$ python -q
>>> import numpy as np
>>> from numpy import linalg as LA
>>> np.set_printoptions(precision=1, suppress=True, linewidth=120, legacy="1.25")
>>> mat = np.loadtxt("m.csv", delimiter=",")
>>> mat
array([[ 5.1, -0.2,  5.3,  5. ,  2.8,  2.7,  1.4,  2.9],
       [ 5.3,  0.8,  5.5,  4.5,  2.8,  3.5,  0.9,  3.3],
       [ 4.9, -0.4,  5.2,  5.1,  3.2,  3. ,  0.7,  3.2],
       [ 4.8, -0.7,  5.3,  4.7,  2.8,  2.9,  1.3,  3.5],
       [ 4.9, -0.1,  5. ,  5.1,  3.2,  2.8,  0.6,  3.2],
       [ 5.2,  0.3,  4.9,  5.4,  3.1,  3.2,  1.3,  2.8],
       [ 4.9, -0.3,  5.3,  5.3,  3. ,  3.3,  1.1,  3.1],
       [ 4.9,  0. ,  4.9,  4.8,  3. ,  3.2,  1.1,  2.4],
       [ 5. , -0.4,  5.5,  5.1,  3.1,  2.9,  0.7,  3.5],
       [ 5.3, -0.1,  5.4,  4.8,  3.6,  3.2,  1.2,  3.4],
       [ 5.3,  0.4,  5.4,  5.4,  2.9,  3. ,  0.9,  2.8],
       [ 5.3,  0.4,  4.8,  5.4,  3. ,  3.2,  0.7,  2.6],
       [ 4.9, -0.2,  5.3,  4.9,  2.9,  3. ,  1.1,  3. ],
       [ 4.9, -0.6,  5.2,  5.1,  3.1,  2.7,  1.3,  3. ],
       [ 5. ,  0.1,  4.8,  4.6,  3. ,  2.9,  1.3,  2.5],
       [ 4.7,  0.2,  4.7,  5. ,  3. ,  3.3,  0.6,  3.3],
       [ 5.1, -0.2,  4.8,  4.4,  2.9,  3.1,  1.5,  3.1],
       [ 4.9,  0.2,  5.3,  4.4,  3.7,  3.1,  0.8,  2.7],
       [ 4.4, -0.2,  4.7,  5.5,  3.2,  3. ,  1.2,  2.2],
       [ 4.8, -0.5,  5.3,  5.1,  2.4,  3. ,  1.1,  2.7],
       [ 4.7,  0.3,  5.5,  4.7,  2.7,  2.7,  1.5,  3.6],
       [ 4.9,  2.4,  1.9,  1.9,  4.9,  4.5,  4. ,  2. ],
       [ 4.6,  2. ,  2.3,  1.9,  5. ,  4.5,  3.3,  2.4],
       [ 4.5,  1.8,  2.2,  2.7,  5.2,  3.8,  3.9,  1.9],
       [ 5.1,  1.7,  2.2,  1.7,  4.6,  4.4,  3.9,  2.2],
       [ 5.3,  1.7,  2.2,  2. ,  5.5,  3.8,  4.4,  1.5],
       [ 4.6,  2.1,  2.3,  1.9,  5.2,  4.2,  4.1,  2.4],
       [ 4.9,  1.7,  2. ,  2.2,  4.9,  4.2,  4.1,  1.8],
       [ 4.5,  1.7,  1.7,  1.9,  5.2,  3.7,  4.4,  2.5],
       [ 5.1,  2.1,  1.9,  2.3,  5. ,  3.7,  3.6,  1.6],
       [ 4.8,  1.9,  2. ,  2.6,  4.8,  4. ,  3.9,  2.4],
       [ 4.9,  1.9,  1.6,  1.9,  4.3,  3.7,  4.2,  2.3],
       [ 4.7,  1.7,  2.3,  1.6,  4.7,  3.6,  3.8,  1.6],
       [ 5.2,  2.3,  1.2,  1.7,  4.5,  4. ,  4.2,  2.3],
       [ 4.9,  1.9,  1.4,  1.8,  5. ,  4. ,  4. ,  2.1],
       [ 5.4,  1.8,  1.3,  1.8,  4.8,  4.1,  3.7,  1.7],
       [ 4.1,  1.9,  2.2,  2.2,  4.5,  4.1,  4.5,  1.7],
       [ 5. ,  2.2,  2.5,  1.8,  4.7,  4.1,  3.8,  1.6],
       [ 4.9,  2.1,  2.4,  1.8,  5.2,  4.2,  4.1,  1.9],
       [ 5.5,  1.8,  1.4,  1.6,  5. ,  4.1,  3.7,  1.8],
       [ 4.8,  2.7,  2.5,  1.8,  4.6,  4. ,  3.8,  1.6],
       [ 5.1,  2. ,  1.9,  2.2,  4.9,  4. ,  3.6,  1.8]])
>>> Xc = mat - mat.mean(axis=1)
Traceback (most recent call last):
  File "<python-input-5>", line 1, in <module>
    Xc = mat - mat.mean(axis=1)
         ~~~~^~~~~~~~~~~~~~~~~~
ValueError: operands could not be broadcast together with shapes (42,8) (42,) 
>>> Xc = mat - mat.mean(axis=0)
>>> Uu, sig, VT = LA.svd(Xc, full_matrices=False)
>>> np.abs(VT[0]).argmax()
2
>>> np.searchsorted(np.cumsum(sig ** 2) / (sig ** 2).sum(), 0.9) + 1
1
>>> np.round(VT[0] * np.sign(VT[0, np.abs(VT[0]).argmax()]), 1) + 0
array([ 0. , -0.3,  0.5,  0.5, -0.3, -0.2, -0.5,  0.2])
>>> np.abs(Uu[:, 0]).argmax()
8
>>> np.round(Xc.mean(axis=0), 1) + 0
array([0., 0., 0., 0., 0., 0., 0., 0.])
>>> round((sig ** 2).sum() ** 2 / (sig ** 4).sum(), 1)
1.1
>>> LA.matrix_rank(Xc)
8
>>> d = LA.norm(mat[:, None] - mat[None], axis=-1)
>>> (d + 1e9 * np.eye(42)).round(6).argmin(axis=1)
array([12, 10,  4, 13,  2, 11, 12, 14,  2,  2, 11,  5,  0,  0,  7,  4, 14,  7,  7, 12, 12, 38, 26, 30, 27, 38, 38, 41,
       34, 41, 23, 33, 37, 31, 35, 39, 27, 40, 26, 35, 37, 29])
>>> d[14]
array([0.9, 1.5, 1.3, 1.4, 1.2, 1. , 1.2, 0.5, 1.5, 1.3, 1.2, 1.1, 0.9, 1.1, 0. , 1.2, 0.8, 1.1, 1.2, 1.2, 1.4, 5.9,
       5.3, 5.1, 5.4, 5.8, 5.7, 5.5, 5.9, 5.3, 5.1, 5.6, 5.3, 6.2, 5.9, 5.8, 5.6, 5.4, 5.7, 5.9, 5.5, 5.3])
>>> np.unravel_index(d.round(6).argmax(), d.shape)
(8, 33)
>>> d[14].round(6).argsort(kind="stable")[:4]
array([14,  7, 16, 12])
>>> proj = mat @ LA.solve(mat.T @ mat, mat.T)
>>> round(np.trace(proj), 1)
8.0
>>> np.diag(proj)
array([0.2, 0.3, 0.1, 0.2, 0.2, 0.1, 0.1, 0.1, 0.1, 0.1, 0.2, 0.2, 0.1, 0.1, 0.1, 0.2, 0.1, 0.3, 0.3, 0.2, 0.3, 0.1,
       0.3, 0.2, 0.2, 0.3, 0.2, 0.1, 0.3, 0.2, 0.1, 0.2, 0.2, 0.3, 0.1, 0.2, 0.4, 0.2, 0.1, 0.2, 0.3, 0.1])
>>> x = np.array([0, 2, 1, 2, 2, 0, 2, 1])
>>> (mat @ x).argmax()
23
>>> np.sign((mat @ x).round(6))
array([1., 1., 1., 1., 1., 1., 1., 1., 1., 1., 1., 1., 1., 1., 1., 1., 1., 1., 1., 1., 1., 1., 1., 1., 1., 1., 1., 1.,
       1., 1., 1., 1., 1., 1., 1., 1., 1., 1., 1., 1., 1., 1.])
>>> F = np.array([[1, 0, 0, 0, 0, 0],
...     [0, 0, 1, 0, 0, 0],
...     [0, 0, 0, 1, 0, 0],
...     [0, 0, 0, 0, 0, 1],
...     [0, 1, 0, 0, 0, 0],
...     [0, 0, 0, 0, 1, 0]])
>>> # 2 groups of indices that never mix
>>> x = np.array([3, 1, 0, 3, 1, 3])
>>> y = F @ x
>>> b, lr = np.zeros(6), 1 / LA.norm(F, 2) ** 2
>>> for i in range(50):
...     b -= lr * F.T @ (F @ b - y)
...     if i % 10 == 0: print(i, round(LA.norm(F @ b - y), 1))
... 
0 0.0
10 0.0
20 0.0
30 0.0
40 0.0
>>> b
array([3., 1., 0., 3., 1., 3.])
>>> round(float(LA.cond(F)), 1)
1.0
>>> Uu, sig, VT = LA.svd(F, full_matrices=False)
>>> (sig > 1e-8).sum()
6
>>> np.allclose(Uu * sig @ VT, F)
True
>>> Uu.T @ F @ VT.T
array([[1., 0., 0., 0., 0., 0.],
       [0., 1., 0., 0., 0., 0.],
       [0., 0., 1., 0., 0., 0.],
       [0., 0., 0., 1., 0., 0.],
       [0., 0., 0., 0., 1., 0.],
       [0., 0., 0., 0., 0., 1.]])
>>> np.round(np.sqrt((sig ** 2).sum()), 1), np.round(LA.norm(F), 1)
(2.4, 2.4)
>>> Uu.shape, sig.shape, VT.shape
((6, 6), (6,), (6, 6))
>>> np.cumsum(sig ** 2) / np.sum(sig ** 2)
array([0.2, 0.3, 0.5, 0.7, 0.8, 1. ])
>>> Y = np.array([[3, 1, 0], [0, 2, 0], [1, 0, 3], [0, 2, 3], [3, 0, 0], [0, 0, 2]])
>>> LA.matrix_rank(F @ Y)
3
>>> np.einsum("ik,kj->ji", F, Y)
array([[3, 1, 0, 0, 0, 3],
       [1, 0, 2, 0, 2, 0],
       [0, 3, 3, 2, 0, 0]])
>>> Y.T @ F.T
array([[3, 1, 0, 0, 0, 3],
       [1, 0, 2, 0, 2, 0],
       [0, 3, 3, 2, 0, 0]])
>>> Y @ F
Traceback (most recent call last):
  File "<python-input-45>", line 1, in <module>
    Y @ F
    ~~^~~
ValueError: matmul: Input operand 1 has a mismatch in its core dimension 0, with gufunc signature (n?,k),(k,m?)->(n?,m?) (size 6 is different from 3)
>>> F @ np.ones(6)
array([1., 1., 1., 1., 1., 1.])
>>> p = np.eye(6)[1]
>>> for _ in range(5):
...     p = p @ F
...     print(p.round(1))
... 
[0. 0. 1. 0. 0. 0.]
[0. 0. 0. 1. 0. 0.]
[0. 0. 0. 0. 0. 1.]
[0. 0. 0. 0. 1. 0.]
[0. 1. 0. 0. 0. 0.]
>>> f = np.array([-2, 3])
>>> np.correlate(F[2], F[3], "full")
array([0, 0, 0, 1, 0, 0, 0, 0, 0, 0, 0])
>>> np.cross(F[2, :3], F[3, :3])
array([0, 0, 0])
>>> W0 = np.load("test14.npy")
>>> W0
array([[-1.6,  1.3, -0.8,  1.7, -2.7,  3. ,  0.4,  0. , -3. ],
       [-0.2,  0.6, -0.3,  0.7, -1.4,  1.7, -0.3,  0.1, -1.4],
       [ 1.7,  1.7, -1.1, -0.6,  2.6,  3. ,  2.8, -0.4,  2.7],
       [ 0.2, -0.5,  1.1,  0.4,  2.6,  3.6, -1.7, -1.8, -2.4],
       [ 0.4, -1.5,  1.6, -1. ,  4.5,  2.3, -2.2, -1.6, -1.2],
       [-0.2, -0.4,  0.8,  0.1,  0.5,  2.4, -0.6, -0.9, -1.9],
       [ 0.3,  0.7, -0.3, -0.1,  2. ,  3.5, -0.2, -0.7, -0.2],
       [-0.5,  3.4, -3.5,  1.9, -3.5,  3.6,  5.2,  1. ,  0.3],
       [ 0.5,  0.5, -0.1, -0.4,  0.9,  1.8,  1.7, -0.4,  2.5],
       [-0.8,  2.9, -2.4,  2. , -1.6,  5.8,  3.8,  0.1, -0.1],
       [-0.3,  1.9, -1.3,  1.5,  0.3,  6.2,  2.8, -0.5, -0.1],
       [ 0.4,  0.5,  0. ,  0. ,  1.8,  3.8,  0.2, -0.5, -0.5],
       [ 0.9,  0.7,  0. ,  0.3,  1.4,  1.5,  1.5, -0.1,  1.2]])
>>> LA.norm(W0, axis=1)
array([5.8, 2.8, 6.2, 5.8, 6.4, 3.4, 4.2, 9. , 3.7, 8.3, 7.4, 4.3, 3. ])
>>> round(float(W0[6] @ W0[4]), 1)
17.5
>>> x = np.array([-3, 3, -3, 3, -2, -2, 2, -3, 1])
>>> y = W0 @ x
>>> y
array([ 13.4,   2.5,  -0.2, -17. , -27.9,  -8.9,  -7.7,  35.4,   0.8,  23.1,   9. ,  -9.5,  -1. ])
>>> rng = np.random.default_rng(9647)
>>> y = y + 0.3 * rng.normal(size=13)
>>> y
array([ 13.4,   3. ,  -0.3, -17.2, -27.9,  -8.9,  -7.2,  35.5,   1.1,  22.9,   9.1,  -9.4,  -1.6])
>>> b, *_ = LA.lstsq(W0, y)
>>> np.round(W0.T @ (y - W0 @ b), 1) + 0
array([0., 0., 0., 0., 0., 0., 0., 0., 0.])
>>> b.round()
array([-3.,  2., -4.,  3., -2., -2.,  2., -3.,  1.])
>>> f, v = W0[4], W0[3]
>>> round(float(f @ v), 1)
31.7
>>> p = (f @ v) / (f @ f) * f
>>> LA.matrix_rank(np.outer(f, v))
1
>>> round(float((v - p) @ f), 1)
0.0
>>> W0[:, 9]
Traceback (most recent call last):
  File "<python-input-70>", line 1, in <module>
    W0[:, 9]
    ~~^^^^^^
IndexError: index 9 is out of bounds for axis 1 with size 9
>>> np.diff(W0, axis=0)
array([[ 1.4, -0.7,  0.5, -1. ,  1.3, -1.3, -0.7,  0.1,  1.6],
       [ 1.9,  1.1, -0.8, -1.3,  4. ,  1.3,  3.1, -0.5,  4.1],
       [-1.5, -2.2,  2.2,  1. ,  0. ,  0.6, -4.5, -1.4, -5.1],
       [ 0.2, -1. ,  0.5, -1.4,  1.9, -1.3, -0.5,  0.2,  1.2],
       [-0.6,  1.1, -0.8,  1.1, -4. ,  0.1,  1.6,  0.7, -0.7],
       [ 0.5,  1.1, -1.1, -0.2,  1.5,  1.1,  0.4,  0.2,  1.7],
       [-0.8,  2.7, -3.2,  2. , -5.5,  0.1,  5.4,  1.7,  0.5],
       [ 1. , -2.9,  3.4, -2.3,  4.4, -1.8, -3.5, -1.4,  2.2],
       [-1.3,  2.4, -2.3,  2.4, -2.5,  4. ,  2.1,  0.5, -2.6],
       [ 0.5, -1. ,  1.1, -0.5,  1.9,  0.4, -1. , -0.6,  0. ],
       [ 0.7, -1.4,  1.3, -1.5,  1.5, -2.4, -2.6,  0. , -0.4],
       [ 0.5,  0.2,  0. ,  0.3, -0.4, -2.3,  1.3,  0.4,  1.7]])
>>> W0.shape
(13, 9)
>>> round(float(LA.norm(W0)), 1)
20.7
>>> LA.svd(W0, compute_uv=False)
array([15.5, 10.9,  7.9,  1.5,  1.2,  1. ,  0.8,  0.6,  0.4])
>>> LA.matrix_rank(W0)
9
>>> feats = np.load("case11.npy")
>>> feats
array([[ 0., -1.,  0.,  0.,  0.,  0., -1.,  0.,  0.],
       [-1.,  0.,  0.,  0.,  0.,  0., -1.,  0.,  0.],
       [ 0.,  0.,  0.,  0., -1.,  0.,  0., -1.,  0.],
       [ 0.,  0.,  0.,  0.,  0., -1.,  0.,  0., -1.],
       [ 0.,  0., -1.,  0.,  0.,  0.,  0., -1.,  0.],
       [ 0.,  0.,  0., -1.,  0.,  0.,  0.,  0., -1.],
       [-1., -1.,  0.,  0.,  0.,  0.,  0.,  0.,  0.],
       [ 0.,  0., -1.,  0., -1.,  0.,  0.,  0.,  0.],
       [ 0.,  0.,  0., -1.,  0., -1.,  0.,  0.,  0.]])
>>> # symmetric, so the eigenvalues are real
>>> vals, V = LA.eigh(feats)
>>> x = np.array([0, 4, 2, 0, 2, 4, 2, 0, 2])
>>> np.round(V * np.abs(vals) @ V.T, 1) + 0
array([[1.3, 0.3, 0. , 0. , 0. , 0. , 0.3, 0. , 0. ],
       [0.3, 1.3, 0. , 0. , 0. , 0. , 0.3, 0. , 0. ],
       [0. , 0. , 1.3, 0. , 0.3, 0. , 0. , 0.3, 0. ],
       [0. , 0. , 0. , 1.3, 0. , 0.3, 0. , 0. , 0.3],
       [0. , 0. , 0.3, 0. , 1.3, 0. , 0. , 0.3, 0. ],
       [0. , 0. , 0. , 0.3, 0. , 1.3, 0. , 0. , 0.3],
       [0.3, 0.3, 0. , 0. , 0. , 0. , 1.3, 0. , 0. ],
       [0. , 0. , 0.3, 0. , 0.3, 0. , 0. , 1.3, 0. ],
       [0. , 0. , 0. , 0.3, 0. , 0.3, 0. , 0. , 1.3]])
>>> np.abs(feats).sum(axis=1).max(), round(np.abs(vals).max(), 1)
(2.0, 2.0)
>>> LA.eigvalsh(feats[1:, 1:])
array([-2., -2., -1.,  1.,  1.,  1.,  1.,  1.])
>>> x @ feats @ x
-40.0
>>> np.all(LA.eigvalsh(feats) > 0)
False
>>> def softmax(z):
...     e = np.exp(z - z.max(axis=-1, keepdims=True))
...     return e / e.sum(axis=-1, keepdims=True)
... 
>>> np.round(softmax(feats[1]), 1) + 0
array([0. , 0.1, 0.1, 0.1, 0.1, 0.1, 0. , 0.1, 0.1])
>>> softmax(feats).sum(axis=1)
array([1., 1., 1., 1., 1., 1., 1., 1., 1.])
>>> np.round(softmax(feats[1] + -1), 1) + 0
array([0. , 0.1, 0.1, 0.1, 0.1, 0.1, 0. , 0.1, 0.1])
>>> scores = feats @ feats.T / np.sqrt(9)
>>> softmax(scores)[1] @ feats
array([-0.3, -0.3, -0.2, -0.2, -0.2, -0.2, -0.3, -0.2, -0.2])
>>> softmax(scores)
array([[0.2, 0.1, 0.1, 0.1, 0.1, 0.1, 0.1, 0.1, 0.1],
       [0.1, 0.2, 0.1, 0.1, 0.1, 0.1, 0.1, 0.1, 0.1],
       [0.1, 0.1, 0.2, 0.1, 0.1, 0.1, 0.1, 0.1, 0.1],
       [0.1, 0.1, 0.1, 0.2, 0.1, 0.1, 0.1, 0.1, 0.1],
       [0.1, 0.1, 0.1, 0.1, 0.2, 0.1, 0.1, 0.1, 0.1],
       [0.1, 0.1, 0.1, 0.1, 0.1, 0.2, 0.1, 0.1, 0.1],
       [0.1, 0.1, 0.1, 0.1, 0.1, 0.1, 0.2, 0.1, 0.1],
       [0.1, 0.1, 0.1, 0.1, 0.1, 0.1, 0.1, 0.2, 0.1],
       [0.1, 0.1, 0.1, 0.1, 0.1, 0.1, 0.1, 0.1, 0.2]])
>>> softmax(scores + np.triu(np.full(scores.shape, -np.inf), 1))
array([[1. , 0. , 0. , 0. , 0. , 0. , 0. , 0. , 0. ],
       [0.4, 0.6, 0. , 0. , 0. , 0. , 0. , 0. , 0. ],
       [0.3, 0.3, 0.5, 0. , 0. , 0. , 0. , 0. , 0. ],
       [0.2, 0.2, 0.2, 0.4, 0. , 0. , 0. , 0. , 0. ],
       [0.2, 0.2, 0.2, 0.2, 0.3, 0. , 0. , 0. , 0. ],
       [0.1, 0.1, 0.1, 0.2, 0.1, 0.3, 0. , 0. , 0. ],
       [0.2, 0.2, 0.1, 0.1, 0.1, 0.1, 0.2, 0. , 0. ],
       [0.1, 0.1, 0.1, 0.1, 0.1, 0.1, 0.1, 0.2, 0. ],
       [0.1, 0.1, 0.1, 0.1, 0.1, 0.1, 0.1, 0.1, 0.2]])
>>> K = np.array([[1.0, 0.7, 0.5, 0.3, 0.2],
...     [0.7, 1.0, 0.7, 0.5, 0.3],
...     [0.5, 0.7, 1.0, 0.7, 0.5],
...     [0.3, 0.5, 0.7, 1.0, 0.7],
...     [0.2, 0.3, 0.5, 0.7, 1.0]])
>>> # symmetric, so the eigenvalues are real
>>> x = np.ones(5)
>>> for _ in range(4):
...     x = K @ x
...     x /= LA.norm(x)
...     print(round(x @ K @ x, 1))
... 
3.1
3.1
3.1
3.1
>>> x
array([0.4, 0.5, 0.5, 0.5, 0.4])
>>> X = np.load("data.npy")
>>> X
array([[  0,   0, -10,   4],
       [  0,   0,   2,  -6],
       [-25,  10,   0,   0],
       [  5, -15,   0,   0]])
>>> vals, V = LA.eig(X)
>>> np.sort(LA.eigvals(LA.inv(X)))
array([-0.1, -0.1,  0.1,  0.1])
>>> vals
array([-18.1,  18.1,  -7.2,   7.2])
>>> np.sort(LA.eigvals(X @ X))
array([ 51.4,  51.4, 328.6, 328.6])
>>> np.round(X @ V[:, 0] - vals[0] * V[:, 0], 1) + 0
array([0., 0., 0., 0.])
>>> round(np.prod(vals), 1)
16900.0
